$ python -q
>>> import numpy as np
>>> import numpy.linalg as la
>>> np.set_printoptions(precision=2, suppress=True, linewidth=200, sign=" ")
>>> rd = lambda a: np.round(a, 2) + 0
>>> K = np.load("x.npy")
>>> K
array([[ 0,  1, -1,  0, -1,  0],
       [ 1,  2, -1, -2, -2,  1],
       [ 1,  0,  2,  0,  1,  2],
       [ 1,  1,  1,  0, -2, -2],
       [ 2, -1,  2,  2, -1,  2],
       [ 1, -1,  2,  1, -2, -1]])
>>> rng = np.random.default_rng(60)
>>> idx = rng.permutation(6)
>>> A2 = K[:, idx] * rng.choice([-1, 1], 6)
>>> A2
array([[ 1,  0,  0,  0, -1,  1],
       [ 2,  1,  1, -2, -1,  2],
       [-1,  1,  2,  0,  2,  0],
       [ 2,  1, -2,  0,  1,  1],
       [ 1,  2,  2,  2,  2, -1],
       [ 2,  1, -1,  1,  2, -1]])
>>> Uu, _, vt = la.svd(K.T @ A2)
>>> rd(la.lstsq(K, A2)[0])
array([[ 0.,  1.,  0.,  0.,  0.,  0.],
       [ 0.,  0.,  0.,  0.,  0.,  1.],
       [ 0.,  0.,  0.,  0.,  1.,  0.],
       [ 0.,  0.,  0.,  1.,  0.,  0.],
       [-1.,  0.,  0.,  0.,  0.,  0.],
       [ 0.,  0.,  1.,  0.,  0.,  0.]])
>>> idx
array([ 4,  0,  5,  3,  2,  1])
>>> A2.shape
(6, 6)
>>> A2.sum(axis=0)
array([ 7,  6,  2,  1,  5,  2])
>>> rd(la.norm(A2))
np.float64(8.31)
>>> np.abs(A2).max()
np.int64(2)
>>> np.count_nonzero(A2)
np.int64(30)
>>> la.rank(A2)
Traceback (most recent call last):
  File "<python-input-18>", line 1, in <module>
    la.rank(A2)
    ^^^^^^^
AttributeError: module 'numpy.linalg' has no attribute 'rank'
>>> blk = np.stack([K, 5 * K, K[::-1]])
>>> rd(la.norm(blk, axis=(1, 2)))
array([  8.31,  41.53,   8.31])
>>> np.einsum("bij,cij->bc", blk, blk)
array([[  69,  345,  -12],
       [ 345, 1725,  -60],
       [ -12,  -60,   69]])
>>> blk.shape
(3, 6, 6)
>>> r0 = np.array([0, 1, 0, 2, 0, 2])
>>> A2 = K + np.outer(r0, np.eye(6)[4])
>>> la.matrix_rank(A2 - K)
np.int64(1)
>>> la.matrix_rank(la.inv(A2) - la.inv(K), tol=1e-8)
np.int64(1)
>>> A2
array([[ 0.,  1., -1.,  0., -1.,  0.],
       [ 1.,  2., -1., -2., -1.,  1.],
       [ 1.,  0.,  2.,  0.,  1.,  2.],
       [ 1.,  1.,  1.,  0.,  0., -2.],
       [ 2., -1.,  2.,  2., -1.,  2.],
       [ 1., -1.,  2.,  1.,  0., -1.]])
>>> rd(la.det(A2) / la.det(K)), rd(1 + la.solve(K, r0)[4])
(np.float64(0.35), np.float64(0.35))
>>> A = np.array([[7, 0, 0, 0, 0],
...     [0, 0, 5, 0, 0],
...     [0, 0, 0, 0, 0],
...     [0, 0, 0, 0, 0],
...     [9, 0, 0, 0, 0],
...     [0, 0, 6, 0, 2]])
>>> Uu, sigma, vt = la.svd(A)
>>> evecs = vt[:(sigma > 1e-8).sum()]
>>> vec = A[0] + 4 * A[4] + rng.integers(2) * np.eye(5)[0]
>>> vec
array([ 44.,   0.,   0.,   0.,   0.])
>>> np.allclose(evecs.T @ evecs @ vec, vec)
True
>>> rd(evecs.T @ evecs)
array([[ 1.,  0.,  0.,  0.,  0.],
       [ 0.,  0.,  0.,  0.,  0.],
       [ 0.,  0.,  1.,  0.,  0.],
       [ 0.,  0.,  0.,  0.,  0.],
       [ 0.,  0.,  0.,  0.,  1.]])
>>> Uu, sigma, vt = la.svd(A)
>>> rd(sigma)
array([ 11.4 ,   7.96,   1.26,   0.  ,   0.  ])
>>> A2 = Uu[:, :3] @ np.diag(sigma[:3]) @ vt[:3]
>>> la.matrix_rank(A2)
np.int64(3)
>>> rd(np.abs(A - A2).max())
np.float64(0.0)
>>> la.matrix_rank(A, rtol=0.05)
np.int64(3)
>>> W0 = np.loadtxt("a.csv", delimiter=",")
>>> W0
array([[ 0.,  0.,  0.,  0.,  3.],
       [ 0.,  0.,  0.,  0.,  0.],
       [ 0.,  0.,  0.,  0.,  1.],
       [ 0.,  0.,  0.,  0.,  0.],
       [ 3.,  0.,  1.,  0.,  0.]])
>>> np.argsort(-la.norm(W0, axis=0).round(6), kind="stable")[:3]
array([ 4,  0,  2])
>>> rd(la.norm(W0, 2) / la.norm(W0))
np.float64(0.71)
>>> [round(float(x), 2) for x in la.svd(W0, compute_uv=False)[:3]]
[3.16, 3.16, 0.0]
>>> la.cond(W0) > 100
np.True_
>>> W0 @ W0
array([[  9.,   0.,   3.,   0.,   0.],
       [  0.,   0.,   0.,   0.,   0.],
       [  3.,   0.,   1.,   0.,   0.],
       [  0.,   0.,   0.,   0.,   0.],
       [  0.,   0.,   0.,   0.,  10.]])
>>> rd(la.det(W0))
np.float64(0.0)
>>> (W0 != 0).astype(int)
array([[ 0,  0,  0,  0,  1],
       [ 0,  0,  0,  0,  0],
       [ 0,  0,  0,  0,  1],
       [ 0,  0,  0,  0,  0],
       [ 1,  0,  1,  0,  0]])
>>> np.count_nonzero(A)
np.int64(5)
>>> A.shape
(6, 5)
>>> la.matrix_rank(A)
np.int64(3)
>>> A.sum(axis=0)
array([ 16,   0,  11,   0,   2])
>>> np.unravel_index(np.abs(A).argmax(), A.shape)
(np.int64(4), np.int64(0))
>>> A.sum(axis=1)
array([ 7,  5,  0,  0,  9,  8])
>>> rd(la.svd(A, compute_uv=False))
array([ 11.4 ,   7.96,   1.26,   0.  ,   0.  ])
>>> W2 = 5 * np.array([[-0.8, -0.2, -0.1, -0.6, 1.7, -0.1, -1.0, -2.0, -1.4, -0.6, 1.7, 0.8, 0.1],
...     [0.6, 1.1, 0.2, 0.9, 1.3, 0.7, 2.3, -1.7, -0.8, 0.5, -1.7, -2.2, -0.3],
...     [-0.8, 0.9, 0.6, -1.4, 0.0, -0.6, -0.3, -2.1, 1.3, -0.8, 0.3, 0.6, 1.2]])
>>> idx = rng.integers(0, 3, 47)
>>> mat = W2[idx] + rng.normal(size=(47, 13))
>>> rd(mat)
array([[ -4.74,  -1.96,  -0.73,  -2.45,   9.45,   0.03,  -4.62, -10.01,  -7.49,  -2.17,   7.14,   5.69,   0.02],
       [ -5.95,   4.93,   3.28,  -5.96,   0.86,  -3.27,  -0.56, -11.12,   6.76,  -5.44,   0.81,   2.84,   4.96],
       [ -2.86,   7.1 ,   2.7 ,  -7.49,  -1.68,  -2.9 ,  -1.82, -10.47,   5.22,  -4.55,   1.19,   4.52,   4.94],
       [ -3.54,   4.8 ,   2.63,  -7.93,   0.71,  -3.36,  -0.25,  -8.71,   5.12,  -3.84,   1.01,   1.43,   4.88],
       [ -3.41,   0.61,  -0.21,  -1.74,   9.09,   0.75,  -5.89, -11.22,  -6.43,  -4.41,   7.03,   3.54,   1.25],
       [  2.55,   5.65,   0.3 ,   6.37,   6.08,   3.47,  11.37,  -6.78,  -2.71,   3.25,  -9.08, -10.24,   0.65],
       [  3.43,   4.05,   1.68,   4.59,   6.75,   4.18,  10.48,  -7.52,  -3.43,   4.06,  -9.64, -11.24,  -0.41],
       [ -3.46,  -1.5 ,   0.03,  -2.64,   8.26,  -0.24,  -3.02,  -9.36,  -6.61,  -1.82,   7.33,   3.68,   0.97],
       [ -3.54,   4.02,   3.09,  -7.93,  -0.93,  -2.27,  -1.33, -11.54,   6.7 ,  -3.81,   1.9 ,   2.48,   5.19],
       [ -5.19,   5.31,   5.29,  -7.48,   1.23,  -2.96,  -1.78,  -9.72,   6.71,  -1.79,   1.26,   4.15,   6.25],
       [  1.63,   5.69,   0.77,   3.69,   4.42,   4.67,  12.6 ,  -8.63,  -3.18,   3.53,  -8.98,  -8.31,  -3.11],
       [ -4.95,  -0.94,  -0.59,  -3.53,   7.55,   0.85,  -6.61, -10.63,  -7.2 ,  -2.52,   9.94,   3.82,  -0.24],
       [  2.94,   5.41,   0.85,   6.24,   6.47,   3.79,  11.31,  -8.82,  -2.42,   1.62,  -9.57, -10.26,   0.23],
       [  3.  ,   7.62,   1.7 ,   4.04,   7.01,   4.57,  12.22,  -8.67,  -5.22,   3.53,  -8.91, -10.55,  -1.14],
       [  0.83,   4.92,   2.58,   4.01,   6.79,   3.64,  10.58,  -9.22,  -4.77,   3.42,  -9.47, -11.55,   0.16],
       [ -4.34,   3.02,   3.63,  -5.69,   0.56,  -2.7 ,  -0.38, -12.5 ,   5.82,  -4.67,   2.41,   3.05,   5.34],
       [  3.26,   7.68,   1.65,   6.36,   7.47,   3.35,  11.88,  -7.62,  -4.53,   3.43,  -9.94, -10.4 ,  -2.4 ],
       [  3.29,   7.96,   1.59,   4.99,   6.33,   4.53,  11.19,  -8.81,  -4.88,   4.08,  -8.67, -10.81,   0.47],
       [ -3.25,  -0.89,  -0.84,  -2.63,   9.21,  -1.55,  -5.88,  -9.85,  -6.58,  -2.45,   8.27,   5.01,   0.99],
       [  2.61,   5.37,   1.05,   2.98,   6.81,   4.45,  11.73,  -9.81,  -4.29,   4.3 ,  -6.17, -11.74,  -0.52],
       [ -4.03,  -0.25,  -0.53,  -2.49,   7.36,  -2.18,  -4.84,  -9.71,  -6.65,  -3.53,   7.47,   4.6 ,  -1.11],
       [  4.09,   5.16,   0.26,   3.27,   7.06,   2.34,  12.28,  -7.79,  -4.73,   1.82,  -8.24, -10.02,  -2.5 ],
       [ -6.12,   3.5 ,   3.33,  -7.25,   0.74,  -2.5 ,  -0.64, -10.68,   6.27,  -4.68,   1.78,   1.67,   4.76],
       [ -4.53,   0.45,  -0.54,  -4.05,   8.86,   0.16,  -4.42, -10.19,  -6.39,  -1.55,   8.65,   5.51,   0.92],
       [ -4.1 ,   4.23,   2.87,  -8.75,   0.66,  -2.81,  -0.79, -10.7 ,   7.25,  -4.24,   2.04,   2.62,   4.12],
       [  1.79,   4.44,   0.7 ,   5.28,   5.08,   3.07,  11.5 ,  -8.98,  -3.81,   2.7 ,  -9.05, -10.26,  -2.65],
       [ -2.75,   4.23,   2.46,  -8.49,   0.53,  -0.13,  -2.3 , -10.03,   5.58,  -4.06,   0.81,   3.66,   7.26],
       [ -4.21,   0.65,  -0.15,  -2.76,   6.07,  -1.51,  -5.12,  -8.59,  -5.92,  -2.9 ,   8.29,   3.49,   0.55],
       [ -3.85,   4.23,   4.15,  -8.49,   0.21,  -2.86,  -1.46, -10.4 ,   6.94,  -5.38,   1.22,   2.47,   5.89],
       [ -4.92,  -2.71,  -0.57,  -2.98,   7.25,  -0.97,  -5.03, -10.16,  -7.32,  -4.14,   8.43,   4.18,   1.33],
       [ -4.31,  -0.14,   0.04,  -2.66,   9.51,  -0.89,  -5.26, -10.53,  -8.3 ,  -2.5 ,   8.12,   4.6 ,  -0.19],
       [  0.92,   4.7 ,   0.64,   5.26,   6.64,   3.99,  12.97,  -7.67,  -5.17,   2.72,  -6.85, -10.51,  -2.18],
       [  3.41,   6.26,  -0.22,   6.31,   6.96,   3.66,  11.46,  -9.66,  -3.91,   2.44,  -8.76, -12.12,  -0.92],
       [ -4.48,  -1.32,  -0.58,  -3.96,   8.52,  -1.3 ,  -4.72,  -8.35,  -8.28,  -2.19,   7.67,   4.49,  -0.52],
       [ -4.17,  -2.5 ,  -0.88,  -3.35,   8.07,  -1.12,  -6.3 ,  -8.45,  -6.16,  -3.49,   7.86,   3.86,   0.68],
       [  2.74,   6.76,   0.54,   6.01,   5.92,   3.3 ,  11.21,  -7.43,  -1.6 ,   3.48,  -6.64, -10.22,  -1.09],
       [ -1.57,  -1.27,   0.11,  -4.24,   7.33,  -0.76,  -4.8 ,  -8.45,  -6.27,  -1.79,   9.36,   4.08,  -1.01],
       [ -3.93,   3.1 ,   4.04,  -8.27,  -1.59,  -3.66,   0.11, -10.34,   7.79,  -3.96,   1.89,   1.63,   6.99],
       [  3.07,   6.48,   1.62,   5.03,   7.38,   4.33,  11.86,  -8.09,  -3.4 ,   2.97,  -7.75, -10.17,  -0.91],
       [ -3.89,   5.63,   2.19,  -8.05,   1.32,  -3.  ,  -1.09,  -9.73,   6.93,  -5.33,   0.38,   2.95,   5.4 ],
       [  1.84,   7.2 ,   0.39,   3.95,   7.04,   3.58,  12.3 ,  -8.25,  -3.62,   2.77,  -8.1 , -10.83,  -1.09],
       [ -4.84,   4.81,   3.19,  -7.5 ,  -2.2 ,  -4.68,  -2.39, -10.64,   7.45,  -3.66,   3.08,   3.46,   6.12],
       [ -5.77,   6.18,   5.35,  -8.29,   0.88,  -3.59,  -1.86, -10.35,   8.37,  -2.61,   2.36,   3.63,   5.36],
       [ -4.46,   4.28,   4.52,  -7.14,  -0.88,  -1.69,  -0.35, -11.99,   6.35,  -4.07,   3.15,   2.61,   8.2 ],
       [  2.01,   5.84,  -0.32,   3.82,   6.38,   4.45,  12.98,  -8.37,  -5.1 ,   2.81,  -9.97, -10.95,  -2.51],
       [  2.47,   3.59,  -0.01,   5.85,   4.66,   4.38,  11.07,  -8.37,  -4.75,   1.84, -10.16,  -9.07,  -0.73],
       [ -2.54,   3.21,   1.05,  -8.76,  -0.72,  -2.96,  -1.62, -11.23,   7.2 ,  -5.44,   1.95,   2.76,   7.65]])
>>> theta = np.radians(60)
>>> Rm = np.eye(13)
>>> Rm[0, 0] = Rm[8, 8] = np.cos(theta)
>>> Rm[0, 8], Rm[8, 0] = -np.sin(theta), np.sin(theta)
>>> A2 = mat @ Rm.T
>>> rd(la.svd(mat, compute_uv=False)), rd(la.svd(A2, compute_uv=False))
(array([ 101.  ,   81.6 ,   54.72,    8.74,    7.84,    7.54,    7.24,    6.43,    6.07,    4.83,    4.49,    4.28,    3.43]), array([ 101.  ,   81.6 ,   54.72,    8.74,    7.84,    7.54,    7.24,    6.43,    6.07,    4.83,    4.49,    4.28,    3.43]))
>>> rk = la.matrix_rank(A)
>>> rk
np.int64(3)
>>> ns = la.svd(A)[2][rk:].T
>>> ns @ ns.T
array([[ 0.,  0.,  0.,  0.,  0.],
       [ 0.,  1.,  0.,  0.,  0.],
       [ 0.,  0.,  0.,  0.,  0.],
       [ 0.,  0.,  0.,  1.,  0.],
       [ 0.,  0.,  0.,  0.,  0.]])
>>> np.allclose(A @ ns, 0)
True
>>> la.matrix_rank(A.T @ A), la.matrix_rank(A @ A.T)
(np.int64(3), np.int64(3))
>>> [int(la.matrix_rank(A[:i])) for i in range(1, len(A) + 1)]
[1, 2, 2, 2, 2, 3]
>>> A @ ns
array([[ 0.,  0.],
       [ 0.,  0.],
       [ 0.,  0.],
       [ 0.,  0.],
       [ 0.,  0.],
       [ 0.,  0.]])
>>> F = np.loadtxt("test17.csv", delimiter=",")
>>> rd(F)
array([[-0.54, -0.65,  1.35,  0.02, -0.43,  1.06, -0.62,  1.43,  0.67,  0.84,  0.76,  0.24, -0.99],
       [ 0.04,  0.29, -1.31, -0.22,  0.71, -1.35,  0.07, -1.33, -0.23, -0.57, -1.11, -0.72,  0.97],
       [-0.37, -0.04, -1.11, -0.35,  0.86, -1.42, -0.39, -1.09,  0.16, -0.28, -1.25, -1.02,  0.84],
       [ 0.95,  0.56,  0.52,  0.48, -0.88,  1.19,  1.05,  0.42, -0.76, -0.27,  1.18,  1.26, -0.41],
       [-0.18,  0.11, -1.22, -0.3 ,  0.8 , -1.41, -0.18, -1.22, -0.02, -0.41, -1.2 , -0.89,  0.91],
       [ 0.49,  0.13,  1.03,  0.39, -0.88,  1.41,  0.52,  0.99, -0.28,  0.18,  1.27,  1.09, -0.78],
       [ 0.58,  0.67, -1.34, -0.01,  0.4 , -1.02,  0.67, -1.43, -0.7 , -0.85, -0.73, -0.19,  0.98],
       [-0.87, -0.85,  1.22, -0.13, -0.15,  0.7 , -0.99,  1.33,  0.94,  0.95,  0.4 , -0.17, -0.88],
       [ 1.03,  0.65,  0.38,  0.49, -0.85,  1.1 ,  1.14,  0.28, -0.85, -0.37,  1.12,  1.27, -0.31],
       [-0.52, -0.63,  1.35,  0.03, -0.44,  1.07, -0.6 ,  1.43,  0.65,  0.83,  0.78,  0.26, -0.99],
       [ 0.96,  0.9 , -1.15,  0.18,  0.05, -0.57,  1.08, -1.27, -1.  , -0.97, -0.27,  0.3 ,  0.83],
       [-0.15,  0.14, -1.23, -0.28,  0.79, -1.4 , -0.14, -1.24, -0.05, -0.44, -1.19, -0.87,  0.92],
       [-1.  , -0.62, -0.44, -0.49,  0.87, -1.13, -1.11, -0.33,  0.81,  0.33, -1.15, -1.27,  0.35],
       [-0.66, -0.73,  1.32, -0.03, -0.33,  0.94, -0.76,  1.41,  0.77,  0.89,  0.64,  0.09, -0.96],
       [ 1.24,  0.93, -0.28,  0.46, -0.61,  0.55,  1.38, -0.42, -1.12, -0.75,  0.71,  1.09,  0.17],
       [-1.13, -0.98,  0.92, -0.3 ,  0.18,  0.21, -1.27,  1.06,  1.12,  0.96, -0.06, -0.61, -0.66],
       [ 0.23,  0.43, -1.35, -0.15,  0.62, -1.26,  0.28, -1.4 , -0.4 , -0.68, -1.  , -0.55,  1.  ],
       [-1.13, -0.98,  0.92, -0.3 ,  0.18,  0.21, -1.27,  1.06,  1.12,  0.96, -0.06, -0.61, -0.66]])
>>> # rows and columns are dependent
>>> rd(la.norm(F, 2) / la.norm(F))
np.float64(0.8)
>>> la.matrix_rank(F, rtol=0.1)
np.int64(2)
>>> la.cond(F) > 100
np.True_
>>> [round(float(x), 2) for x in la.svd(F, compute_uv=False)[:3]]
[10.17, 7.65, 0.0]
